$ ipython --no-banner

In [1]: import numpy as np

In [2]: from numpy import linalg as LA

In [3]: np.set_printoptions(precision=1, suppress=True, linewidth=160, legacy="1.25")

In [4]: A = np.load("a.npy")

In [5]: A
Out[5]: 
array([[  2,  -1,   1,   1,  -1],
       [  1,   0,   3,  -1,  -3],
       [  1,   0,   4,  -1,  -4],
       [ -1,   1,   6,  -2,  -5],
       [ -1,   1,   4,  -2,  -5],
       [  0,  -1,   4,   0,  -3],
       [ -1,  -2,   6,  -2,  -2],
       [  0,   0,   5,  -3,  -4],
       [ -2,   1,   7,  -1,  -4],
       [ -1,  -1,   7,  -2,  -6],
       [ -2,   0,   8,  -2,  -6],
       [  0,   1,   8,   0,  -4],
       [  1,  -1,  10,  -1,  -2],
       [  3,  -1,   8,   1,  -4],
       [  5,   0,  10,   2,  -4],
       [  4,  -1,  10,   3,  -4],
       [  2,  -3,   8,   3,  -6],
       [  3,  -4,   7,   4,  -8],
       [  5,  -4,   7,   4,  -6],
       [  5,  -5,   5,   4,  -8],
       [  5,  -6,   3,   5,  -6],
       [  7,  -5,   5,   7,  -4],
       [  6,  -7,   5,   8,  -2],
       [  6,  -9,   3,  10,  -3],
       [  5, -10,   2,  10,  -5],
       [  4,  -8,   0,   9,  -4],
       [  2,  -7,   2,   9,  -2],
       [  2,  -8,   2,  11,  -3],
       [  1,  -7,   2,   9,  -2],
       [ -1,  -5,   1,  10,  -1],
       [ -1,  -5,   1,   8,   0]])

In [6]: cen = A - A.mean(axis=0)

In [7]: evecs = LA.svd(cen)[2][:2]

In [8]: M2 = cen - cen @ evecs.T @ evecs

In [9]: np.round(np.cov(cen @ evecs.T, rowvar=False), 1) + 0
Out[9]: 
array([[37.5,  0. ],
       [ 0. ,  8.7]])

In [10]: hat = A @ LA.solve(A.T @ A, A.T)

In [11]: round(np.trace(hat), 1)
Out[11]: 5.0

In [12]: np.round(LA.eigvalsh(hat), 1) + 0
Out[12]: array([0., 0., 0., 0., 0., 0., 0., 0., 0., 0., 0., 0., 0., 0., 0., 0., 0., 0., 0., 0., 0., 0., 0., 0., 0., 0., 1., 1., 1., 1., 1.])

In [13]: cen = (A - A.mean(axis=0)) / A.std(axis=0)

In [14]: cen.std(axis=0)
Out[14]: array([1., 1., 1., 1., 1.])

In [15]: c = LA.lstsq(np.delete(cen, 0, axis=1), cen[:, 0])[0]

In [16]: c
Out[16]: array([-0.5,  0.4,  0.3, -0.2])

In [17]: np.abs(c).argmax()
Out[17]: 0

In [18]: vec = np.array([6, 8, 0, 0, 4])

In [19]: target = A @ vec

In [20]: np.round(LA.pinv(A) @ A, 1) + 0
Out[20]: 
array([[1., 0., 0., 0., 0.],
       [0., 1., 0., 0., 0.],
       [0., 0., 1., 0., 0.],
       [0., 0., 0., 1., 0.],
       [0., 0., 0., 0., 1.]])

In [21]: np.round(LA.lstsq(A, target)[0], 1) + 0
Out[21]: array([6., 8., 0., 0., 4.])

In [22]: rng = np.random.default_rng(85)

In [23]: target = target + 0.3 * rng.normal(size=31)

In [24]: target
Out[24]: 
array([  0.4,  -6.3, -10.3, -18.3, -18. , -19.9, -29.9, -15.9, -20.3, -38.1, -35.9,  -8.1, -10.4,  -5.4,  13.9,  -0.4, -36.3, -46.3, -26.7, -41.9, -41.8,
       -14.4, -28.1, -48. , -69.7, -56.1, -51.6, -64.2, -58.3, -50.2, -45.8])

In [25]: c, *_ = LA.lstsq(A, target)

In [26]: c.round(1) + 0
Out[26]: array([ 6. ,  7.9,  0. , -0.1,  4. ])

In [27]: [round(float(LA.norm(LA.solve(A.T @ A + lam * np.eye(5), A.T @ target))), 2) for lam in (0, 1, 10, 100)]
Out[27]: [10.72, 10.56, 9.48, 5.79]

In [28]: np.round(A.T @ (target - A @ c), 1) + 0
Out[28]: array([0., 0., 0., 0., 0.])

In [29]: m1 = np.load("mat.npy")

In [30]: m1
Out[30]: 
array([[171,  -1, -59, -34],
       [ -1, 138, -77,  89],
       [-59, -77, 105, -31],
       [-34,  89, -31, 118]])

In [31]: def softmax(z):
    ...:     e = np.exp(z - z.max(axis=-1, keepdims=True))
    ...:     return e / e.sum(axis=-1, keepdims=True)
    ...: 

In [32]: np.round(softmax(m1[2]), 1) + 0
Out[32]: array([0., 0., 1., 0.])

In [33]: softmax(10 * m1[2])
Out[33]: array([0., 0., 1., 0.])

In [34]: scores = m1 @ m1.T / np.sqrt(4)

In [35]: np.round(softmax(scores), 1) + 0
Out[35]: 
array([[1., 0., 0., 0.],
       [0., 1., 0., 0.],
       [0., 0., 1., 0.],
       [0., 1., 0., 0.]])
